>>> import numpy as np
>>> import numpy.linalg as la
>>> np.set_printoptions(precision=2, suppress=True, linewidth=140)
>>> other = np.array([[1, -2, 0], [3, 0, 1], [0, 1, -2]])
>>> mat = np.triu(other)
>>> mat
array([[ 1, -2,  0],
       [ 0,  0,  1],
       [ 0,  0, -2]])
>>> # triangular
>>> la.cond(mat) > 100
np.True_
>>> r = la.matrix_rank(mat)
>>> r
np.int64(2)
>>> N = la.svd(mat)[2][r:].T
>>> N[:, 0] / N[np.abs(N[:, 0]).round(6).argmax(), 0]
array([1. , 0.5, 0. ])
>>> np.allclose(mat @ N, 0)
True
>>> [int(la.matrix_rank(mat[:, :j + 1])) for j in range(3)]
[1, 1, 2]
>>> np.kron(np.eye(2, dtype=int), mat)
array([[ 1, -2,  0,  0,  0,  0],
       [ 0,  0,  1,  0,  0,  0],
       [ 0,  0, -2,  0,  0,  0],
       [ 0,  0,  0,  1, -2,  0],
       [ 0,  0,  0,  0,  0,  1],
       [ 0,  0,  0,  0,  0, -2]])
>>> round(float(la.det(2 * mat)), 2), round(la.det(mat), 2)
(0.0, np.float64(0.0))
>>> la.eigvals(mat)
array([ 1.,  0., -2.])
>>> round(la.det(mat.T), 2)
np.float64(0.0)
>>> x0 = np.array([-5, -3, 7])
>>> mat @ np.ones(3)
array([-1.,  1., -2.])
>>> np.sign((mat @ x0).round(6))
array([ 1,  1, -1])
>>> la.norm(mat @ x0) <= la.norm(mat, 2) * la.norm(x0) + 1e-9
np.True_
>>> mat * x0
array([[ -5,   6,   0],
       [  0,   0,   7],
       [  0,   0, -14]])
>>> (mat * x0).sum(axis=1)
array([  1,   7, -14])
>>> la.lstsq(mat[:-1].T, mat[-1])[2]
np.int32(2)
>>> np.abs(np.diag(la.qr(mat)[1])) > 1e-9
array([ True, False,  True])
>>> np.unique(mat.round(6), axis=0).shape
(3, 3)
>>> np.allclose(mat[:-1].T @ la.lstsq(mat[:-1].T, mat[-1])[0], mat[-1])
True
>>> M = np.load("run16.npy")
>>> M
array([[ 1,  1, -1, -1, -1, -1,  1,  1],
       [ 1,  1, -1, -1,  1,  1, -1, -1],
       [ 1, -1, -1,  1,  1, -1, -1,  1],
       [ 1,  1,  1,  1,  1,  1,  1,  1]])
>>> r0 = np.array([0, 1, 0])
>>> np.array([np.convolve(row, r0, "same") for row in M])
array([[ 1,  1, -1, -1, -1, -1,  1,  1],
       [ 1,  1, -1, -1,  1,  1, -1, -1],
       [ 1, -1, -1,  1,  1, -1, -1,  1],
       [ 1,  1,  1,  1,  1,  1,  1,  1]])
>>> np.correlate(M[2], M[0], "full")
array([ 1,  0, -3,  0,  3,  0, -1,  0, -1,  0,  3,  0, -3,  0,  1])
>>> np.cross(M[2, :3], M[0, :3])
array([2, 0, 2])
>>> data = np.load("a.npy")
>>> data
array([[-1, -3, -1, -3],
       [-3,  1, -3,  1],
       [-1, -3, -1, -3],
       [-3,  1, -3,  1]])
>>> np.abs(data).max()
np.int64(3)
>>> np.round(la.svd(data, compute_uv=False), 2) + 0
array([6.32, 6.32, 0.  , 0.  ])
>>> data.sum(axis=1)
array([-8, -4, -8, -4])
>>> data.sum(axis=0)
array([-8, -4, -8, -4])
>>> np.unravel_index(np.abs(data).argmax(), data.shape)
(np.int64(0), np.int64(1))
>>> rng = np.random.default_rng(114321)
>>> idx = rng.permutation(4)
>>> idx
array([2, 0, 1, 3])
>>> other = data[idx][:, idx]
>>> np.allclose(other, data)
False
>>> round(la.det(other), 2), round(la.det(data[idx]), 2)
(np.float64(0.0), np.float64(0.0))
>>> np.trace(other)
np.int64(0)
>>> np.diag(other)
array([-1, -1,  1,  1])
>>> other
array([[-1, -1, -3, -3],
       [-1, -1, -3, -3],
       [-3, -3,  1,  1],
       [-3, -3,  1,  1]])
>>> np.round(np.sort(np.abs(la.eigvals(other))), 2) + 0
array([0.  , 0.  , 6.32, 6.32])
>>> np.allclose(other[:-1].T @ la.lstsq(other[:-1].T, other[-1])[0], other[-1])
True
>>> np.abs(np.diag(la.qr(other)[1])) > 1e-9
array([ True, False,  True, False])
>>> np.unique(other.round(6), axis=0).shape
(2, 4)
>>> feats = np.array([[-1, 0, -1, 0, 0],
...     [-3, -1, -3, 2, 2],
...     [1, 1, -2, 0, 1],
...     [0, 0, -3, -1, 3],
...     [-16, -5, -16, 10, 10]])
>>> # rank 4
>>> np.einsum("ij,ji->", feats, feats)
np.int64(107)
>>> np.round(np.poly(feats), 2) + 0
array([  1.,  -5., -41., -83., -72.,   0.])
>>> np.kron(np.eye(2, dtype=int), feats)
array([[ -1,   0,  -1,   0,   0,   0,   0,   0,   0,   0],
       [ -3,  -1,  -3,   2,   2,   0,   0,   0,   0,   0],
       [  1,   1,  -2,   0,   1,   0,   0,   0,   0,   0],
       [  0,   0,  -3,  -1,   3,   0,   0,   0,   0,   0],
       [-16,  -5, -16,  10,  10,   0,   0,   0,   0,   0],
       [  0,   0,   0,   0,   0,  -1,   0,  -1,   0,   0],
       [  0,   0,   0,   0,   0,  -3,  -1,  -3,   2,   2],
       [  0,   0,   0,   0,   0,   1,   1,  -2,   0,   1],
       [  0,   0,   0,   0,   0,   0,   0,  -3,  -1,   3],
       [  0,   0,   0,   0,   0, -16,  -5, -16,  10,  10]])
>>> np.round(la.eigvals(feats), 2) + 0
array([10.  +0.j  , -2.59+0.j  , -1.2 +1.15j, -1.2 -1.15j,  0.  +0.j  ])
>>> np.round(la.det(feats.T), 2)
np.float64(0.0)
>>> m1 = np.load("out15.npy")
>>> m1
array([[0.6 , 0.47, 0.13],
       [0.47, 0.37, 0.1 ],
       [0.13, 0.1 , 0.03]])
>>> # projection: eigenvalues are 0 or 1
>>> evals, V = la.eigh(m1)
>>> np.abs(V[:, -1]).round(6).argmax()
np.int64(0)
>>> round(float(evals.sum()), 2), np.trace(m1)
(1.0, np.float64(1.0))
>>> np.round(la.eigvalsh(m1 @ m1), 2) + 0
array([0., 0., 1.])
